$ ipython --no-banner

In [1]: import numpy as np

In [2]: from numpy import linalg as LA

In [3]: np.set_printoptions(precision=3, suppress=True, linewidth=100)

In [4]: m1 = np.load("out3.npy")

In [5]: m1
Out[5]: 
array([[ 1.   ,  0.   ,  0.   ,  0.   ],
       [ 0.   ,  1.   ,  0.   ,  0.   ],
       [ 0.   ,  0.   ,  0.707,  0.707],
       [ 0.   ,  0.   , -0.707,  0.707]])

In [6]: def softmax(z):
   ...:     e = np.exp(z - z.max(axis=-1, keepdims=True))
   ...:     return e / e.sum(axis=-1, keepdims=True)
   ...: 

In [7]: np.round(softmax(10 * m1[3]), 3) + 0
Out[7]: array([0.001, 0.001, 0.   , 0.998])

In [8]: softmax(m1[3] + 3)
Out[8]: array([0.221, 0.221, 0.109, 0.449])

In [9]: print(softmax(m1).sum(axis=1))
[1. 1. 1. 1.]

In [10]: att = m1 @ m1.T / np.sqrt(4)

In [11]: print(softmax(att))
[[0.355 0.215 0.215 0.215]
 [0.215 0.355 0.215 0.215]
 [0.215 0.215 0.355 0.215]
 [0.215 0.215 0.215 0.355]]

In [12]: softmax(att)[3] @ m1
Out[12]: array([ 0.215,  0.215, -0.099,  0.403])

In [13]: softmax(att).round(6).argmax(axis=1)
Out[13]: array([0, 1, 2, 3])

In [14]: np.einsum("ij,ji->", m1, m1)
Out[14]: np.float64(2.0)

In [15]: print(np.poly(m1))
[ 1.    -3.414  4.828 -3.414  1.   ]

In [16]: np.round(LA.det(2 * m1), 3), round(LA.det(m1), 3)
Out[16]: (np.float64(16.0), np.float64(1.0))

In [17]: hat = np.triu(np.array([[-3, -1, 0, 3], [-1, 3, -2, 0], [-1, 0, 1, -1], [-1, 2, -2, -2]]), 1) + np.eye(4)

In [18]: M2 = hat @ m1 @ LA.inv(hat)

In [19]: print(np.round(np.trace(M2), 3), round(np.trace(m1), 3))
3.414 3.414

In [20]: LA.matrix_rank(M2)
Out[20]: np.int64(4)

In [21]: np.poly(M2)
Out[21]: array([ 1.   , -3.414,  4.828, -3.414,  1.   ])

In [22]: M2.round(3) + 0
Out[22]: 
array([[ 1.   ,  0.   , -2.121, -3.   ],
       [ 0.   ,  1.   ,  0.586, -0.828],
       [ 0.   ,  0.   ,  1.414,  1.414],
       [ 0.   ,  0.   , -0.707,  0.   ]])

In [23]: q = m1.astype(float).copy()

In [24]: for j in range(4):
    ...:     q[:, j] -= q[:, :j] @ (q[:, :j].T @ q[:, j])
    ...:     q[:, j] /= LA.norm(q[:, j])
    ...: 

In [25]: print(np.round(q.T @ q, 3) + 0)
[[1. 0. 0. 0.]
 [0. 1. 0. 0.]
 [0. 0. 1. 0.]
 [0. 0. 0. 1.]]

In [26]: print(np.round(q.T @ m1, 3) + 0)
[[1. 0. 0. 0.]
 [0. 1. 0. 0.]
 [0. 0. 1. 0.]
 [0. 0. 0. 1.]]

In [27]: J = np.array([[0.2, -1.1, 1.4, 22.0, -0.2, -1.0, -3.2, -1.4, -0.1, -0.4],
    ...:     [0.5, 1.4, 1.5, 20.0, 2.1, -1.1, 0.9, 0.2, 1.0, 0.3],
    ...:     [0.9, -0.6, 0.5, -6.0, 2.0, 0.7, 0.6, 0.0, -0.7, -0.4],
    ...:     [-0.9, -0.8, 0.9, -12.0, -0.3, -0.8, 1.4, -0.6, -0.1, 0.9]])

In [28]: J
Out[28]: 
array([[  0.2,  -1.1,   1.4,  22. ,  -0.2,  -1. ,  -3.2,  -1.4,  -0.1,  -0.4],
       [  0.5,   1.4,   1.5,  20. ,   2.1,  -1.1,   0.9,   0.2,   1. ,   0.3],
       [  0.9,  -0.6,   0.5,  -6. ,   2. ,   0.7,   0.6,   0. ,  -0.7,  -0.4],
       [ -0.9,  -0.8,   0.9, -12. ,  -0.3,  -0.8,   1.4,  -0.6,  -0.1,   0.9]])

In [29]: left, sigma, Vt = LA.svd(J, full_matrices=False)

In [30]: np.round(left.T @ J @ Vt.T, 3) + 0
Out[30]: 
array([[32.786,  0.   ,  0.   ,  0.   ],
       [ 0.   ,  4.129,  0.   ,  0.   ],
       [ 0.   ,  0.   ,  2.673,  0.   ],
       [ 0.   ,  0.   ,  0.   ,  2.567]])

In [31]: np.abs(Vt[0])
Out[31]: array([0.019, 0.016, 0.044, 0.995, 0.027, 0.036, 0.068, 0.019, 0.022, 0.011])

In [32]: print((sigma > 1e-8).sum())
4

In [33]: print(np.round(left.T @ left, 3) + 0)
[[1. 0. 0. 0.]
 [0. 1. 0. 0.]
 [0. 0. 1. 0.]
 [0. 0. 0. 1.]]

In [34]: print(np.cumsum(sigma ** 2) / np.sum(sigma ** 2))
[0.972 0.988 0.994 1.   ]

In [35]: print(sigma)
[32.786  4.129  2.673  2.567]

In [36]: W1 = np.array([[1, 5, 1],
    ...:     [0, 0, 0],
    ...:     [0, 4, 3],
    ...:     [5, 4, 3],
    ...:     [1, 2, 3],
    ...:     [5, 3, 1],
    ...:     [3, 3, 3],
    ...:     [3, 2, 1],
    ...:     [2, 5, 1],
    ...:     [0, 3, 4]])

In [37]: b = np.array([-3, 1, -3])

In [38]: act = np.maximum(J @ W1 + b, 0)

In [39]: LA.matrix_rank(act)
Out[39]: np.int64(2)

In [40]: print(act)
[[88.  78.1 53.1]
 [99.4 99.4 72.3]
 [ 0.   0.   0. ]
 [ 0.   0.   0. ]]

In [41]: C = np.array([[3, 8], [5, 3], [-8, 1]])

In [42]: W1 @ C
Out[42]: 
array([[ 20,  24],
       [  0,   0],
       [ -4,  15],
       [ 11,  55],
       [-11,  17],
       [ 22,  50],
       [  0,  36],
       [ 11,  31],
       [ 23,  32],
       [-17,  13]])

In [43]: (act @ C).round(6).argmax(axis=1)
Out[43]: array([1, 1, 0, 0])

In [44]: print(act @ C)
[[ 229.7  991.4]
 [ 216.8 1165.7]
 [   0.     0. ]
 [   0.     0. ]]

In [45]: M2 = np.array([[3, -1, 0, -2, 1, 1, -1],
    ...:     [-2, 3, -3, 1, 0, -2, 1],
    ...:     [0, 3, 1, -1, 0, -3, 1],
    ...:     [-1, -1, 3, 1, 1, 1, 2],
    ...:     [0, -1, -3, 2, -2, 0, 1],
    ...:     [-1, -2, -3, -2, 2, 1, 3],
    ...:     [-3, 3, -1, 1, 1, 0, 1]])

In [46]: F = M2 - M2.T

In [47]: F
Out[47]: 
array([[ 0,  1,  0, -1,  1,  2,  2],
       [-1,  0, -6,  2,  1,  0, -2],
       [ 0,  6,  0, -4,  3,  0,  2],
       [ 1, -2,  4,  0, -1,  3,  1],
       [-1, -1, -3,  1,  0, -2,  0],
       [-2,  0,  0, -3,  2,  0,  3],
       [-2,  2, -2, -1,  0, -3,  0]])

In [48]: left, sigma = LA.svd(F)
ValueError: too many values to unpack (expected 2)


In [49]: left, sigma, Vt = LA.svd(F, full_matrices=False)

In [50]: sigma.round(3) + 0
Out[50]: array([9.537, 9.537, 4.121, 4.121, 1.033, 1.033, 0.   ])

In [51]: print(np.round(np.sqrt((sigma ** 2).sum()), 3), np.round(LA.norm(F), 3))
14.765 14.765

In [52]: np.allclose(left * sigma @ Vt, F)
Out[52]: True

In [53]: np.round(Vt @ Vt.T, 3) + 0
Out[53]: 
array([[1., 0., 0., 0., 0., 0., 0.],
       [0., 1., 0., 0., 0., 0., 0.],
       [0., 0., 1., 0., 0., 0., 0.],
       [0., 0., 0., 1., 0., 0., 0.],
       [0., 0., 0., 0., 1., 0., 0.],
       [0., 0., 0., 0., 0., 1., 0.],
       [0., 0., 0., 0., 0., 0., 1.]])

In [54]: left.shape, sigma.shape, Vt.shape
Out[54]: ((7, 7), (7,), (7, 7))

In [55]: np.round(left.T @ left, 3) + 0
Out[55]: 
array([[1., 0., 0., 0., 0., 0., 0.],
       [0., 1., 0., 0., 0., 0., 0.],
       [0., 0., 1., 0., 0., 0., 0.],
       [0., 0., 0., 1., 0., 0., 0.],
       [0., 0., 0., 0., 1., 0., 0.],
       [0., 0., 0., 0., 0., 1., 0.],
       [0., 0., 0., 0., 0., 0., 1.]])

In [56]: (sigma > 1e-8).sum()
Out[56]: np.int64(6)

In [57]: left, sigma, Vt = LA.svd(F)

In [58]: sigma.round(3) + 0
Out[58]: array([9.537, 9.537, 4.121, 4.121, 1.033, 1.033, 0.   ])

In [59]: M2 = left[:, :6] @ np.diag(sigma[:6]) @ Vt[:6]

In [60]: print(LA.matrix_rank(M2))
6

In [61]: LA.matrix_rank(F, rtol=0.05)
Out[61]: np.int64(6)

In [62]: round(float(LA.norm(F, 2)), 3)
Out[62]: 9.537

In [63]: np.round(LA.norm(F, "nuc"), 3)
Out[63]: np.float64(29.382)

In [64]: print(round(LA.norm(F, 1), 3), np.round(LA.norm(F, np.inf), 3))
15.0 15.0

In [65]: F[5] @ F[1]
Out[65]: np.int64(-8)

In [66]: print(LA.norm(F, axis=1).argmax())
2

In [67]: print(round(LA.norm(F) ** 2 / LA.norm(F, 2) ** 2, 3))
2.397

In [68]: round(LA.norm(F[5], 1), 3), np.round(LA.norm(F[5], np.inf), 3)
Out[68]: (np.float64(10.0), np.float64(3.0))

In [69]: print(LA.norm(F, axis=1))
[3.317 6.782 8.062 5.657 4.    5.099 4.69 ]

In [70]: LA.norm(F, axis=2)
AxisError: axis 2 is out of bounds for array of dimension 2


In [71]: round(float(LA.norm(F[5] - F[1])), 3)
Out[71]: 9.381

In [72]: rng = np.random.default_rng(89199)

In [73]: M2 = F + rng.integers(-2, 3, (7, 6)) @ rng.integers(-2, 3, (6, 7))

In [74]: M2
Out[74]: 
array([[ -3, -11,  -8,  -3,   5,   3,  -7],
       [  0, -12,  -4,   0,  -2,  -4, -15],
       [  8,  15,   8, -11,   2,  -4,  12],
       [  1,  -8,   2,  -2,   0,   0,  -3],
       [ -4,   6,  -3,   9,  -3,  -3,   4],
       [-11,  -7, -12,   3,   7,   5,  -2],
       [ 10,   2,  14, -11,  -8, -11,  -2]])

In [75]: LA.matrix_rank(M2 - F, tol=1e-8)
Out[75]: np.int64(6)
